In [1]: import numpy as np

In [2]: np.set_printoptions(precision=3, suppress=True, linewidth=100)

In [3]: def tidy(a):
   ...:     return np.round(a, 3) + 0
   ...: 

In [4]: F = np.loadtxt("w.csv", delimiter=",")

In [5]: print(F)
[[ 13.76    7.007  -4.137  -6.966  -3.435]
 [  1.524  -1.049   1.525  -6.671   4.162]
 [ -7.361   2.195  -9.78   -8.309  16.82 ]
 [  4.493  -3.688   9.126   3.044  14.777]
 [  9.634 -14.786   9.166  15.306  10.239]
 [  9.342  -3.474  18.171   9.345   0.179]
 [-21.558  -0.707   0.57    0.5    -2.947]
 [ -0.71    4.643   1.238   5.358  12.43 ]
 [-20.625   0.068 -12.582   4.969  -6.236]
 [  8.787   3.791  13.811  -3.944   2.952]
 [ -4.156   8.146   6.527   2.819  -0.232]
 [  1.143 -10.79   14.604   2.467   2.614]
 [  4.341  14.765   2.389   4.05   -3.229]
 [-12.63    2.735   4.137  -0.266   6.173]
 [  1.697  -0.275   9.18    3.701   4.33 ]
 [ -8.229   7.747   3.604  -4.994  14.665]
 [  4.945  -6.553  -3.487   3.432  -7.836]
 [  2.677  -7.763 -12.504   0.204   8.329]
 [ -0.449   0.67   -7.384  -1.245  10.959]
 [ -6.673   5.194   3.405  -3.85    1.562]
 [-15.085 -12.5     2.454   1.984  18.13 ]
 [ -3.09   -0.746   6.878   0.053  13.77 ]
 [  9.657   4.986   4.716  -2.669  17.306]
 [ -5.691   3.357  -9.232  16.656   6.532]
 [ -2.517  -1.19    9.403  -3.99   -8.086]
 [  2.581  -0.589  -3.841  -2.63    1.448]
 [  8.222  -7.332  -3.345   3.272  -0.105]
 [ 23.068   2.916  -0.098   6.723   7.419]
 [ -2.936   3.028  -0.981 -11.828 -21.745]
 [-20.899  -1.977  -6.107  -7.089  -8.242]
 [ -7.588   6.289 -11.333   0.422  -5.46 ]
 [ -2.902  -0.799   9.502  -1.292   7.549]
 [  1.94   -1.388  -3.465  -8.249   5.588]
 [ 18.872  -1.16    3.631  -5.056  -1.248]
 [ -1.467  -6.789   0.962   7.116   7.68 ]
 [ -2.983   6.114  -7.105   3.373  -4.24 ]
 [ -5.065   0.785   9.631   0.893   6.195]
 [  5.493   9.045  -1.186  14.958  -6.284]
 [ -8.764  -8.05    2.348   2.369   0.688]
 [ -5.539  -2.572  -0.313 -10.568   0.01 ]]

In [6]: left, sv, Vh = np.linalg.svd(F, full_matrices=False)

In [7]: print(tidy(left.T @ left))
[[1. 0. 0. 0. 0.]
 [0. 1. 0. 0. 0.]
 [0. 0. 1. 0. 0.]
 [0. 0. 0. 1. 0.]
 [0. 0. 0. 0. 1.]]

In [8]: print(tidy(sv))
[65.92  57.804 43.098 40.451 35.639]

In [9]: print(tidy(np.cumsum(sv ** 2) / np.sum(sv ** 2)))
[0.349 0.617 0.767 0.898 1.   ]

In [10]: print(left.shape, sv.shape, Vh.shape)
(40, 5) (5,) (5, 5)

In [11]: print((sv > 1e-8).sum())
5

In [12]: print(np.abs(left[:, 0]).round(6).argmax())
29

In [13]: print(tidy(np.sqrt((sv ** 2).sum())), tidy(np.linalg.norm(F)))
111.582 111.582

In [14]: print(tidy(Vh @ Vh.T))
[[1. 0. 0. 0. 0.]
 [0. 1. 0. 0. 0.]
 [0. 0. 1. 0. 0.]
 [0. 0. 0. 1. 0.]
 [0. 0. 0. 0. 1.]]
